% ipython --no-banner

In [1]: import numpy as np

In [2]: import numpy.linalg as la

In [3]: np.set_printoptions(precision=2, suppress=True, linewidth=100, sign=" ")

In [4]: rnd = lambda a: np.round(a, 2) + 0

In [5]: data = np.load("block0.npy")

In [6]: print(rnd(data))
[[-0.41  0.12 -0.9 ]
 [ 0.41 -0.86 -0.3 ]
 [-0.82 -0.49  0.3 ]]

In [7]: out = data / la.norm(data, axis=1, keepdims=True)

In [8]: cov = out @ out.T

In [9]: print(np.argwhere(np.triu(np.abs(cov) > 0.95, 1)))
[]

In [10]: print(rnd(cov[1]))
[ 0.  1.  0.]

In [11]: print(rnd(cov))
[[ 1.  0.  0.]
 [ 0.  1.  0.]
 [ 0.  0.  1.]]

In [12]: rng = np.random.default_rng(396179)

In [13]: ang = rng.uniform(0, 2 * np.pi, 13)

In [14]: q, _ = la.qr(np.array([[-2.0, -0.9],
    ...:     [-0.9, 0.0],
    ...:     [-0.6, -0.9],
    ...:     [1.2, -0.6],
    ...:     [-0.8, 0.4],
    ...:     [-3.1, 1.2]]))

In [15]: J = 5 * np.c_[np.cos(ang), np.sin(ang)] @ q.T

In [16]: print(rnd(J))
[[ 1.2  -0.37  1.76  1.83 -1.22 -3.94]
 [-3.68 -0.55 -2.83 -0.91  0.61  1.39]
 [ 3.46  0.43  2.79  1.09 -0.72 -1.84]
 [-1.59 -0.98 -0.06  1.7  -1.13 -4.16]
 [-3.79 -1.12 -2.05  0.63 -0.42 -2.14]
 [-1.25  0.35 -1.79 -1.82  1.21  3.91]
 [-3.24 -1.15 -1.45  1.08 -0.72 -3.06]
 [-4.1  -0.96 -2.61 -0.04  0.02 -0.68]
 [ 0.27  0.73 -0.86 -1.87  1.25  4.31]
 [ 1.31 -0.33  1.83  1.81 -1.21 -3.88]
 [-0.7   0.5  -1.47 -1.87  1.25  4.13]
 [-4.1  -0.91 -2.69 -0.18  0.12 -0.35]
 [ 4.02  1.06  2.37 -0.3   0.2   1.41]]

In [17]: x0 = np.array([8, -7, -3, 0, 2, -2])

In [18]: print(rnd(J @ x0))
[ 12.27 -18.7   18.51   0.41 -12.9  -12.45  -8.84 -16.87  -6.48  12.67 -10.42 -17.44  15.19]

In [19]: print(np.sign((J @ x0).round(6)))
[ 1. -1.  1.  1. -1. -1. -1. -1. -1.  1. -1. -1.  1.]

In [20]: print(rnd((J * x0).sum(axis=1)))
[ 12.27 -18.7   18.51   0.41 -12.9  -12.45  -8.84 -16.87  -6.48  12.67 -10.42 -17.44  15.19]

In [21]: q, _ = la.qr(np.array([[-0.2, -1.0, 0.3, -0.4, -0.4, -1.4, 0.2],
    ...:     [1.6, 2.0, -0.1, -0.3, 1.1, 0.8, 0.9],
    ...:     [1.1, -0.7, 1.0, 1.0, -0.2, -0.4, -1.2],
    ...:     [0.3, -0.3, -2.2, -1.5, -1.0, -0.2, -0.1],
    ...:     [-0.9, 0.8, -1.2, -1.3, -0.3, 0.3, 0.4],
    ...:     [0.3, 0.6, 1.4, -0.6, -1.0, 0.9, 0.6],
    ...:     [-0.5, 0.8, -1.7, -1.1, 0.8, -0.4, -0.4]]))

In [22]: feats = q[:, :5]

In [23]: print(rnd(feats))
[[-0.09  0.36  0.   -0.51  0.69]
 [ 0.71 -0.58 -0.09  0.    0.25]
 [ 0.49  0.4   0.    0.06 -0.08]
 [ 0.13  0.15 -0.81 -0.41 -0.32]
 [-0.4  -0.42 -0.09 -0.2  -0.26]
 [ 0.13 -0.19  0.47 -0.73 -0.22]
 [-0.22 -0.37 -0.33  0.02  0.49]]

In [24]: ang = np.radians(14)

In [25]: r_ = np.eye(5)

In [26]: r_[4, 4] = r_[0, 0] = np.cos(ang)

In [27]: r_[4, 0], r_[0, 4] = -np.sin(ang), np.sin(ang)

In [28]: print(rnd(r_))
[[ 0.97  0.    0.    0.    0.24]
 [ 0.    1.    0.    0.    0.  ]
 [ 0.    0.    1.    0.    0.  ]
 [ 0.    0.    0.    1.    0.  ]
 [-0.24  0.    0.    0.    0.97]]

In [29]: out = feats @ r_.T

In [30]: print(rnd(out))
[[ 0.08  0.36  0.   -0.51  0.69]
 [ 0.75 -0.58 -0.09  0.    0.07]
 [ 0.46  0.4   0.    0.06 -0.2 ]
 [ 0.05  0.15 -0.81 -0.41 -0.35]
 [-0.45 -0.42 -0.09 -0.2  -0.16]
 [ 0.08 -0.19  0.47 -0.73 -0.25]
 [-0.1  -0.37 -0.33  0.02  0.52]]

In [31]: print(np.allclose(la.norm(feats, axis=1), la.norm(out, axis=1)))
True

In [32]: print(rnd(np.abs(out - feats).max(axis=0)))
[ 0.17  0.    0.    0.    0.18]

In [33]: print(rnd(la.det(r_)), rnd(np.trace(r_)))
1.0 4.94

In [34]: x0 = np.array([3, 2, 2, 2, 2])

In [35]: y = feats @ x0

In [36]: print(rnd(la.solve(feats.T @ feats, feats.T @ y)))
[ 3.  2.  2.  2.  2.]

In [37]: print(rnd(la.pinv(feats) @ feats))
[[ 1.  0.  0.  0.  0.]
 [ 0.  1.  0.  0.  0.]
 [ 0.  0.  1.  0.  0.]
 [ 0.  0.  0.  1.  0.]
 [ 0.  0.  0.  0.  1.]]

In [38]: y = y + 0.05 * rng.normal(size=7)

In [39]: print(rnd(y))
[ 0.81  1.36  2.27 -2.33 -3.17 -1.1  -1.15]

In [40]: beta, *_ = la.lstsq(feats, y)

In [41]: print(rnd(la.norm(y - feats @ beta)))
0.12

In [42]: print(beta.round())
[ 3.  2.  2.  2.  2.]

In [43]: print(rnd(feats.T @ (y - feats @ beta)))
[ 0.  0.  0.  0.  0.]

In [44]: print([round(float(la.norm(la.solve(feats.T @ feats + lam * np.eye(5), feats.T @ y))), 2) for lam in (0, 1, 10, 100)])
[5.07, 2.53, 0.46, 0.05]

In [45]: x0 = np.array([1, 1, -5, -3, 4])

In [46]: print(np.sign((feats @ x0).round(6)))
[ 1.  1.  1.  1. -1. -1.  1.]

In [47]: print(rnd(feats * x0))
[[-0.09  0.36 -0.01  1.53  2.76]
 [ 0.71 -0.58  0.46  0.    0.98]
 [ 0.49  0.4   0.   -0.19 -0.32]
 [ 0.13  0.15  4.04  1.22 -1.3 ]
 [-0.4  -0.42  0.46  0.61 -1.06]
 [ 0.13 -0.19 -2.34  2.18 -0.88]
 [-0.22 -0.37  1.67 -0.06  1.94]]

In [48]: print(rnd(feats @ (2 * x0)))
[ 9.09  3.16  0.79  8.5  -1.62 -2.2   5.92]

In [49]: print((feats @ x0).argmax())
0

In [50]: arr = np.load("w.npy")

In [51]: print(arr)
[[ 5  0  0]
 [ 0  5  0]
 [ 0  0  2]]

In [52]: x0 = np.ones(3)

In [53]: for _ in range(6):
    ...:     x0 = arr @ x0
    ...:     x0 /= la.norm(x0)
    ...:     print(round(x0 @ arr @ x0, 2))
    ...: 
4.78
4.96
4.99
5.0
5.0
5.0

In [54]: print(rnd(x0))
[ 0.71  0.71  0.  ]

In [55]: K = np.loadtxt("a.csv", delimiter=",")

In [56]: print(K)
[[  3.   9.   9.   0.]
 [  7.   9.   0.   8.]
 [ 31.  45.   9.  32.]]

In [57]: print(rnd(la.pinv(data)))
[[-0.41  0.41 -0.82]
 [ 0.12 -0.86 -0.49]
 [-0.9  -0.3   0.3 ]]

In [58]: print(rnd(data @ data.T))
[[ 1.  0.  0.]
 [ 0.  1.  0.]
 [ 0.  0.  1.]]

In [59]: q, vecs = la.qr(feats[:, :2])[0], la.qr(feats[:, 2:])[0]

In [60]: sigma = la.svd(q.T @ vecs, compute_uv=False)

In [61]: print(rnd(sigma))
[ 0.  0.]

In [62]: print(rnd(np.degrees(np.arccos(sigma.clip(0, 1)))))
[ 90.  90.]

In [63]: print(rnd(la.norm(q @ q.T - vecs @ vecs.T, 2)))
1.0

In [64]: left, sigma, Vt = la.svd(K)

In [65]: print(np.argmax(sigma[:-1] / (sigma[1:] + 1e-6)) + 1)
2

In [66]: out = left[:, :2] @ np.diag(sigma[:2]) @ Vt[:2]

In [67]: print(la.matrix_rank(out))
2

In [68]: print(np.abs(np.diag(la.qr(K)[1])) > 1e-9)
[ True  True False]

In [69]: try:
    ...:     la.inv(K)
    ...: except la.LinAlgError as e:
    ...:     print("failed:", e)
    ...: 
failed: Last 2 dimensions of the array must be square

In [70]: W0 = np.load("out10.npy")

In [71]: print(W0)
[[ 3  1  1]
 [ 2 14  0]
 [-1  2 24]]

In [72]: out = np.array([[0, -3, 3], [-2, 3, 0]])

In [73]: C = np.kron(out, W0)

In [74]: print(rnd(la.norm(C, 2)), rnd(la.norm(out, 2) * la.norm(W0, 2)))
120.42 120.42

In [75]: print(la.matrix_rank(C))
6

In [76]: print(C.shape)
(6, 9)

In [77]: x0 = np.array([2, 2, 2])

In [78]: y = W0 @ x0

In [79]: beta, lr = np.zeros(3), 1 / la.norm(W0, 2) ** 2

In [80]: for i in range(150):
    ...:     beta -= lr * W0.T @ (W0 @ beta - y)
    ...:     if i % 50 == 0: print(i, round(la.norm(W0 @ beta - y), 2))
    ...: 
0 19.72
50 2.44
100 1.2

In [81]: print(rnd(beta))
[ 1.79  2.03  1.99]

In [82]: print(rnd(la.cond(W0)))
8.44

In [83]: w, vecs = la.eig(W0)

In [84]: print(rnd(W0 @ vecs[:, 0] - w[0] * vecs[:, 0]))
[ 0.  0.  0.]

In [85]: print(rnd(np.prod(w)))
978.0

In [86]: cov = np.cov(J, rowvar=False)

In [87]: print(rnd(la.eigvalsh(cov)[::-1]))
[ 14.33  11.25   0.     0.     0.     0.  ]

In [88]: print(np.argwhere(np.triu(np.abs(np.corrcoef(J.T)) > 0.8, 1)))
[[ 0  2]
 [ 3  4]
 [ 3  5]
 [ 4  5]]

In [89]: print(rnd(np.median(J, axis=0)))
[-1.25 -0.37 -1.45 -0.04  0.02 -0.68]

In [90]: print(rnd(J.std(axis=0)))
[ 2.72  0.74  1.97  1.34  0.9   3.02]

In [91]: r0 = np.array([-1, 1])

In [92]: print(np.convolve(W0[2], r0))
[  1  -3 -22  24]

In [93]: print(np.array([np.convolve(row, r0, "same") for row in W0]))
[[ -3   2   0]
 [ -2 -12  14]
 [  1  -3 -22]]

In [94]: print(np.polyval(r0, W0[2]))
[  2  -1 -23]

In [95]: print(np.cross(W0[2, :3], W0[1, :3]))
[-336   48  -18]

In [96]: m1 = np.load("layer11.npy")

In [97]: print(m1)
[[ 0  0  3  2]
 [ 0  3  1  3]
 [ 2  0  1  1]
 [ 0  3  3  3]]

In [98]: q = m1.astype(float).copy()

In [99]: for j in range(4):
    ...:     q[:, j] -= q[:, :j] @ (q[:, :j].T @ q[:, j])
    ...:     q[:, j] /= la.norm(q[:, j])
    ...: 

In [100]: print(rnd(q))
[[ 0.    0.    0.9   0.43]
 [ 0.    0.71 -0.3   0.64]
 [ 1.    0.    0.    0.  ]
 [ 0.    0.71  0.3  -0.64]]
